>>> import numpy as np
>>> import numpy.linalg as la
>>> np.set_printoptions(precision=3, suppress=True, linewidth=200)
>>> basis = np.array([[3, 0, 0]])
>>> rng = np.random.default_rng(36088)
>>> A = rng.normal(size=(15, 1)) @ basis + np.array([1, -5, -2])
>>> print(A)
[[ 5.963 -5.    -2.   ]
 [-1.704 -5.    -2.   ]
 [-0.122 -5.    -2.   ]
 [-0.699 -5.    -2.   ]
 [ 3.977 -5.    -2.   ]
 [ 2.545 -5.    -2.   ]
 [ 2.611 -5.    -2.   ]
 [-4.442 -5.    -2.   ]
 [ 0.246 -5.    -2.   ]
 [ 0.246 -5.    -2.   ]
 [ 1.182 -5.    -2.   ]
 [ 5.04  -5.    -2.   ]
 [-1.932 -5.    -2.   ]
 [ 6.957 -5.    -2.   ]
 [ 6.085 -5.    -2.   ]]
>>> # null space of dimension 1
>>> print(la.matrix_rank(A))
2
>>> print(A.shape)
(15, 3)
>>> print(A.mean(axis=0))
[ 1.73 -5.   -2.  ]
>>> print(A.sum(axis=0))
[ 25.954 -75.    -30.   ]
>>> print(round(float(np.abs(A).max()), 3))
6.957
>>> Uu, s, VT = la.svd(A, full_matrices=False)
>>> print(np.round(Uu.T @ Uu, 3) + 0)
[[1. 0. 0.]
 [0. 1. 0.]
 [0. 0. 1.]]
>>> print(np.abs(VT[0]))
[0.426 0.84  0.336]
>>> print((s > 1e-8).sum())
2
>>> print(np.round(VT @ VT.T, 3) + 0)
[[1. 0. 0.]
 [0. 1. 0.]
 [0. 0. 1.]]
>>> print(np.round(s / s[0], 3) + 0)
[1.    0.525 0.   ]
>>> print(round(np.sqrt((s ** 2).sum()), 3), np.round(la.norm(A), 3))
25.277 25.277
>>> print(Uu.shape, s.shape, VT.shape)
(15, 3) (3,) (3, 3)
>>> print(np.allclose(Uu * s @ VT, A))
True
>>> A2 = np.array([[-9, 1, -7], [-9, 9, 5], [7, -5, -8]])
>>> print(np.einsum("ij->j", A))
[ 25.954 -75.    -30.   ]
>>> print(la.matrix_rank(np.vstack([A, A2.T])))
3
>>> M = np.loadtxt("arr.csv", delimiter=",")
>>> print(M)
[[ 0.9 -0.5  0.5 -1. ]
 [-0.9 -1.4 -0.5  0.7]
 [ 0.6  2.   1.1  0.1]
 [-0.5  1.1 -1.7  0.1]]
>>> t3 = np.stack([M, 4 * M, M[::-1]])
>>> print(t3.shape)
(3, 4, 4)
>>> print(la.norm(t3, axis=(1, 2)))
[ 3.97 15.88  3.97]
>>> print(la.matrix_rank(t3))
[4 4 4]
>>> print((t3 @ M.T).shape)
(3, 4, 4)
>>> A2 = np.array([[-1, 2, 1], [-1, 0, -1]])
>>> basis = np.kron(A2, M)
>>> print(basis.shape)
(8, 12)
>>> print(basis)
[[-0.9  0.5 -0.5  1.   1.8 -1.   1.  -2.   0.9 -0.5  0.5 -1. ]
 [ 0.9  1.4  0.5 -0.7 -1.8 -2.8 -1.   1.4 -0.9 -1.4 -0.5  0.7]
 [-0.6 -2.  -1.1 -0.1  1.2  4.   2.2  0.2  0.6  2.   1.1  0.1]
 [ 0.5 -1.1  1.7 -0.1 -1.   2.2 -3.4  0.2 -0.5  1.1 -1.7  0.1]
 [-0.9  0.5 -0.5  1.   0.  -0.   0.  -0.  -0.9  0.5 -0.5  1. ]
 [ 0.9  1.4  0.5 -0.7 -0.  -0.  -0.   0.   0.9  1.4  0.5 -0.7]
 [-0.6 -2.  -1.1 -0.1  0.   0.   0.   0.  -0.6 -2.  -1.1 -0.1]
 [ 0.5 -1.1  1.7 -0.1 -0.   0.  -0.   0.   0.5 -1.1  1.7 -0.1]]
>>> print(la.lstsq(A[:-1].T, A[-1])[2])
2
>>> print(np.unique(A.round(6), axis=0).shape)
(15, 3)
>>> Uu, s, VT = la.svd(M, full_matrices=False)
>>> print(s)
[2.927 2.355 1.282 0.023]
>>> print((s > 1e-8).sum())
4
>>> print(np.round(Uu.T @ M @ VT.T, 3) + 0)
[[2.927 0.    0.    0.   ]
 [0.    2.355 0.    0.   ]
 [0.    0.    1.282 0.   ]
 [0.    0.    0.    0.023]]
>>> print(np.round(np.sqrt((s ** 2).sum()), 3), round(float(la.norm(M)), 3))
3.97 3.97
>>> print(np.allclose(Uu * s @ VT, M))
True
>>> print(np.round(VT @ VT.T, 3) + 0)
[[1. 0. 0. 0.]
 [0. 1. 0. 0.]
 [0. 0. 1. 0.]
 [0. 0. 0. 1.]]
>>> print(np.abs(Uu[:, 0]).round(6).argmax())
2
>>> print(np.round(Uu.T @ Uu, 3) + 0)
[[1. 0. 0. 0.]
 [0. 1. 0. 0.]
 [0. 0. 1. 0.]
 [0. 0. 0. 1.]]
>>> data = np.cumsum(np.array([[-3, 3, -2],
...     [0, -1, -2],
...     [-2, -2, 2],
...     [1, 3, 2],
...     [-2, 2, 0],
...     [-1, 2, -3],
...     [-3, 0, 0],
...     [-1, -1, -1],
...     [-3, 3, 2],
...     [-3, -2, -1],
...     [-2, 3, -2],
...     [2, -3, 1],
...     [0, -1, 1],
...     [1, 0, -2],
...     [0, -3, -3],
...     [-1, 1, 1],
...     [-3, 0, 1],
...     [1, -3, 3],
...     [-2, -2, -3],
...     [1, -2, 2],
...     [-1, 2, 1],
...     [0, -2, 1],
...     [0, -2, -2]]), axis=0)
>>> print(data)
[[ -3   3  -2]
 [ -3   2  -4]
 [ -5   0  -2]
 [ -4   3   0]
 [ -6   5   0]
 [ -7   7  -3]
 [-10   7  -3]
 [-11   6  -4]
 [-14   9  -2]
 [-17   7  -3]
 [-19  10  -5]
 [-17   7  -4]
 [-17   6  -3]
 [-16   6  -5]
 [-16   3  -8]
 [-17   4  -7]
 [-20   4  -6]
 [-19   1  -3]
 [-21  -1  -6]
 [-20  -3  -4]
 [-21  -1  -3]
 [-21  -3  -2]
 [-21  -5  -4]]
>>> t3 = np.stack([data, -1 * data, data[::-1]])
>>> print(np.einsum("bij,cij->bc", t3, t3))
[[ 6519 -6519  4458]
 [-6519  6519 -4458]
 [ 4458 -4458  6519]]
>>> print(t3.shape)
(3, 23, 3)
>>> A2 = np.c_[data[:, :2] @ np.array([[1, -3], [-2, -1]]), np.array([1, -3, -1, 0, -3, -2, -1, -3, 1, 0, 0, 1, -1, -2, -1, 0, -3, -1, 1, 2, -2, -2, -1])]
>>> print(A2)
[[ -9   6   1]
 [ -7   7  -3]
 [ -5  15  -1]
 [-10   9   0]
 [-16  13  -3]
 [-21  14  -2]
 [-24  23  -1]
 [-23  27  -3]
 [-32  33   1]
 [-31  44   0]
 [-39  47   0]
 [-31  44   1]
 [-29  45  -1]
 [-28  42  -2]
 [-22  45  -1]
 [-25  47   0]
 [-28  56  -3]
 [-21  56  -1]
 [-19  64   1]
 [-14  63   2]
 [-19  64  -2]
 [-15  66  -2]
 [-11  68  -1]]
>>> print(np.round(la.lstsq(data, A2[:, 0])[0], 3) + 0)
[ 1. -2.  0.]
>>> print(la.matrix_rank(A2))
3
>>> F = np.loadtxt("block19.csv", delimiter=",")
>>> print(F)
[[ 0.  2.  2.]
 [ 0.  3.  3.]
 [ 0.  4.  3.]
 [ 2.  4.  4.]
 [ 4.  6.  4.]
 [ 6.  8.  4.]
 [ 6.  8.  4.]
 [ 6.  8.  4.]
 [ 6.  9.  5.]
 [ 8.  9.  6.]
 [ 8. 11.  8.]
 [10. 11.  9.]
 [10. 12.  9.]
 [11. 12. 10.]
 [13. 12. 10.]
 [15. 13. 11.]
 [16. 15. 12.]
 [17. 16. 14.]
 [19. 17. 15.]
 [21. 19. 15.]
 [23. 19. 15.]
 [24. 20. 15.]
 [26. 22. 17.]
 [27. 23. 19.]]
>>> # row 6 repeats row 5
>>> x = np.array([0, 4, 4])
>>> y = F @ x
>>> print(y)
[ 16.  24.  28.  32.  40.  48.  48.  48.  56.  60.  76.  80.  84.  88.  88.  96. 108. 120. 128. 136. 136. 140. 156. 168.]
>>> y = y + 0.02 * rng.normal(size=24)
>>> print(y)
[ 15.978  23.981  27.985  32.     39.964  48.013  48.011  47.98   55.998  60.021  76.033  79.994  84.04   87.991  87.993  95.988 108.018 120.009 127.998 136.034 135.999 139.983 156.007 167.997]
>>> coef, *_ = la.lstsq(F, y)
>>> print(round(la.norm(y - F @ coef), 3))
0.09
>>> print(np.round(F.T @ (y - F @ coef), 3) + 0)
[0. 0. 0.]
>>> A2 = np.array([[2, 1], [-1, -3], [-2, -3]])
>>> print(np.einsum("ij,ij->i", F, F))
[   8.   18.   25.   36.   68.  116.  116.  116.  142.  181.  249.  302.  325.  365.  413.  515.  625.  741.  875. 1027. 1115. 1201. 1449. 1619.]
>>> print(np.vstack([F, A2.T]).shape)
(26, 3)
>>> print(la.matrix_rank(np.vstack([F, A2.T])))
3
>>> print(np.einsum("ik,kj->ij", F, A2))
[[ -6. -12.]
 [ -9. -18.]
 [-10. -21.]
 [ -8. -22.]
 [ -6. -26.]
 [ -4. -30.]
 [ -4. -30.]
 [ -4. -30.]
 [ -7. -36.]
 [ -5. -37.]
 [-11. -49.]
 [ -9. -50.]
 [-10. -53.]
 [-10. -55.]
 [ -6. -53.]
 [ -5. -57.]
 [ -7. -65.]
 [-10. -73.]
 [ -9. -77.]
 [ -7. -81.]
 [ -3. -79.]
 [ -2. -81.]
 [ -4. -91.]
 [ -7. -99.]]
>>> print(np.einsum("ik,kj->ji", F, A2))
[[ -6.  -9. -10.  -8.  -6.  -4.  -4.  -4.  -7.  -5. -11.  -9. -10. -10.  -6.  -5.  -7. -10.  -9.  -7.  -3.  -2.  -4.  -7.]
 [-12. -18. -21. -22. -26. -30. -30. -30. -36. -37. -49. -50. -53. -55. -53. -57. -65. -73. -77. -81. -79. -81. -91. -99.]]
>>> arr = np.loadtxt("sample10.csv", delimiter=",")
>>> print(arr)
[[0. 0. 0.]
 [0. 2. 0.]
 [0. 2. 3.]]
>>> # 2 groups of indices that never mix
>>> print(np.round(np.trace(la.pinv(arr) @ arr), 3))
2.0
>>> feats = np.array([[8, 2, 2], [12, 3, 3], [8, 2, 0], [4, 1, 2]])
>>> # column 0 is much longer than the rest
>>> Uu, s, VT = la.svd(feats)
>>> vecs = VT[:(s > 1e-8).sum()]
>>> x = feats[2] + 3 * feats[0] + rng.integers(2) * np.eye(3)[2]
>>> print(x)
[32.  8.  7.]
>>> print(np.round(vecs.T @ vecs, 3) + 0)
[[0.941 0.235 0.   ]
 [0.235 0.059 0.   ]
 [0.    0.    1.   ]]
>>> print(np.allclose(vecs.T @ vecs @ x, x))
True
>>> E = np.loadtxt("mat.csv", delimiter=",")
>>> print(E)
[[  0.045  -2.418  -1.538]
 [  2.107   1.751   3.814]
 [  4.568   2.965   2.379]
 [ -0.175  -6.447   5.535]
 [ -5.951   2.217   9.249]
 [ -3.495   5.948  -1.384]
 [ -3.495   3.8     3.977]
 [  3.312   1.503  -4.124]
 [ -1.892   3.328  -6.918]
 [ -3.48  -10.725   5.941]
 [  3.118   1.444   2.424]
 [  3.492  -0.149   2.416]
 [  4.167   1.783  -5.363]
 [ -0.344  -7.047   6.344]
 [ -2.781   2.05   -4.734]
 [  0.647  -0.613  -3.466]]
>>> A2 = np.array([[2, -1, 4], [3, -7, 4], [9, 3, 6]])
>>> print(la.matrix_rank(E @ A2))
3
>>> proj = E @ la.solve(E.T @ E, E.T)
>>> print(np.round(la.eigvalsh(proj), 3) + 0)
[0. 0. 0. 0. 0. 0. 0. 0. 0. 0. 0. 0. 0. 1. 1. 1.]
>>> print(proj @ E[:, 0])
[ 0.045  2.107  4.568 -0.175 -5.951 -3.495 -3.495  3.312 -1.892 -3.48   3.118  3.492  4.167 -0.344 -2.781  0.647]
>>> d = la.norm(E[:, None] - E[None], axis=-1)
>>> print(d[:5, :5])
[[ 0.     7.091  8.048  8.143 13.183]
 [ 7.091  0.     3.097  8.682  9.731]
 [ 8.048  3.097  0.    11.002 12.586]
 [ 8.143  8.682 11.002  0.    11.055]
 [13.183  9.731 12.586 11.055  0.   ]]
>>> print(np.unravel_index(d.round(6).argmax(), d.shape))
(np.int64(8), np.int64(9))
>>> print(d.shape)
(16, 16)
>>> print(d.mean(axis=1).argmax())
9
>>> print((d + 1e9 * np.eye(16)).round(6).argmin(axis=1))
[15 10 10 13  6 14  5 12 14 13 11 10  7  3  8  0]
>>> print(np.flatnonzero(d[13] < d.mean() / 2))
[ 3 13]
>>> Xc = (E - E.mean(axis=0)) / E.std(axis=0)
>>> print(np.argwhere(np.abs(Xc) > 2))
[[9 1]]
>>> coef = la.lstsq(np.delete(Xc, 1, axis=1), Xc[:, 1])[0]
>>> print(np.round(1 - np.var(Xc[:, 1] - np.delete(Xc, 1, axis=1) @ coef), 3))
0.189
>>> print(coef)
[-0.054 -0.446]
>>> print(np.abs(coef).argmax())
1
>>> Xc = E - E.mean(axis=0)
>>> Uu, s, VT = la.svd(Xc, full_matrices=False)
>>> print(round((s ** 2).sum() ** 2 / (s ** 4).sum(), 3))
2.284
>>> print((np.sign(Uu[:, 0]) == np.sign(Uu[0, 0])).astype(int))
[1 0 1 0 0 1 0 1 1 0 1 0 1 0 1 1]
>>> print(la.matrix_rank(Xc))
3
>>> print(VT[0] * np.sign(VT[0, np.abs(VT[0]).argmax()]))
[-0.181 -0.61   0.772]
>>> print(np.round(Xc.mean(axis=0), 3) + 0)
[0. 0. 0.]
>>> print(s ** 2 / (s ** 2).sum())
[0.593 0.246 0.161]
>>> print(np.abs(VT[-1]))
[0.862 0.279 0.423]
>>> K = np.loadtxt("case1.csv", delimiter=",")
>>> print(K)
[[  7.872 -31.839 -20.01 ]
 [ 14.108 -55.869 -34.962]
 [ -5.977  24.021  14.942]]
>>> proj = np.triu(np.array([[2, 1, -1], [-1, -2, 1], [0, 0, -2]]), 1) + np.eye(3)
>>> A2 = proj @ K @ la.inv(proj)
>>> print(np.trace(A2), np.trace(K))
-33.055 -33.055
>>> print(la.matrix_rank(A2))
3
>>> print(A2)
[[  27.957 -139.686   97.729]
 [   8.131  -39.979   28.09 ]
 [  -5.977   29.998  -21.033]]
>>> print(np.poly(A2))
[ 1.    33.055 12.435  1.269]
>>> C2 = A2.T @ A2
>>> print(la.matrix_rank(C2))
3
>>> print((A2 @ A2.T).shape)
(3, 3)
